In [1]: import numpy as np

In [2]: np.set_printoptions(precision=2, suppress=True, linewidth=140, sign=" ")

In [3]: rng = np.random.default_rng(13051)

In [4]: A = np.array([[3, 2, 2, 1, 2, 3, 4],
   ...:     [1, 4, 5, 3, 0, 1, 4],
   ...:     [4, 2, 1, 5, 4, 2, 5],
   ...:     [3, 4, 1, 3, 5, 5, 5]]) * (rng.random((4, 7)) < 0.3)

In [5]: A
Out[5]: 
array([[ 3,  2,  2,  0,  2,  0,  0],
       [ 0,  0,  5,  0,  0,  0,  0],
       [ 0,  2,  0,  0,  4,  2,  0],
       [ 3,  0,  0,  0,  5,  0,  0]])

In [6]: def softmax(z):
   ...:     e = np.exp(z - z.max(axis=-1, keepdims=True))
   ...:     return e / e.sum(axis=-1, keepdims=True)
   ...: 

In [7]: softmax(A[3] + -1)
Out[7]: array([ 0.12,  0.01,  0.01,  0.01,  0.86,  0.01,  0.01])

In [8]: softmax(A).sum(axis=1)
Out[8]: array([ 1.,  1.,  1.,  1.])

In [9]: np.round(softmax(10 * A[3]), 2) + 0
Out[9]: array([ 0.,  0.,  0.,  0.,  1.,  0.,  0.])

In [10]: scores = A @ A.T / np.sqrt(7)

In [11]: softmax(scores)[3] @ A
Out[11]: array([ 2.99,  0.02,  0.01,  0.  ,  4.98,  0.01,  0.  ])

In [12]: np.round(softmax(scores + np.triu(np.full(scores.shape, -np.inf), 1)), 2) + 0
Out[12]: 
array([[ 1.  ,  0.  ,  0.  ,  0.  ],
       [ 0.  ,  1.  ,  0.  ,  0.  ],
       [ 0.01,  0.  ,  0.99,  0.  ],
       [ 0.  ,  0.  ,  0.  ,  0.99]])

In [13]: softmax(scores).round(6).argmax(axis=1)
Out[13]: array([ 0,  1,  2,  3])

In [14]: np.round(softmax(scores), 2) + 0
Out[14]: 
array([[ 0.66,  0.01,  0.02,  0.31],
       [ 0.  ,  1.  ,  0.  ,  0.  ],
       [ 0.01,  0.  ,  0.81,  0.18],
       [ 0.  ,  0.  ,  0.  ,  0.99]])

In [15]: r0 = np.array([2, -2, 3])

In [16]: np.correlate(A[1], A[0], "full")
Out[16]: array([  0,   0,   0,   0,  10,   0,  10,  10,  15,   0,   0,   0,   0])

In [17]: J = np.array([[0, 1, 1, 1, 1],
    ...:     [1, 0, 0, 1, 1],
    ...:     [1, 0, 0, 1, 1],
    ...:     [1, 1, 1, 0, 0],
    ...:     [1, 1, 1, 0, 0]])

In [18]: J
Out[18]: 
array([[ 0,  1,  1,  1,  1],
       [ 1,  0,  0,  1,  1],
       [ 1,  0,  0,  1,  1],
       [ 1,  1,  1,  0,  0],
       [ 1,  1,  1,  0,  0]])

In [19]: vals, vecs = np.linalg.eigh(J)

In [20]: vec = np.array([-2, -1, 0, 0, 1])

In [21]: np.abs(J).sum(axis=1).max(), round(np.abs(vals).max(), 2)
Out[21]: (np.int64(4), np.float64(3.24))

In [22]: np.round(np.linalg.eigvalsh(J[1:, 1:]), 2) + 0
Out[22]: array([-2.,  0.,  0.,  2.])

In [23]: vecs * np.abs(vals) @ vecs.T
Out[23]: 
array([[ 1.79,  0.45,  0.45,  0.45,  0.45],
       [ 0.45,  1.17,  1.17,  0.17,  0.17],
       [ 0.45,  1.17,  1.17,  0.17,  0.17],
       [ 0.45,  0.17,  0.17,  1.17,  1.17],
       [ 0.45,  0.17,  0.17,  1.17,  1.17]])

In [24]: vecs * np.maximum(vals, 0) @ vecs.T
Out[24]: 
array([[ 0.89,  0.72,  0.72,  0.72,  0.72],
       [ 0.72,  0.59,  0.59,  0.59,  0.59],
       [ 0.72,  0.59,  0.59,  0.59,  0.59],
       [ 0.72,  0.59,  0.59,  0.59,  0.59],
       [ 0.72,  0.59,  0.59,  0.59,  0.59]])
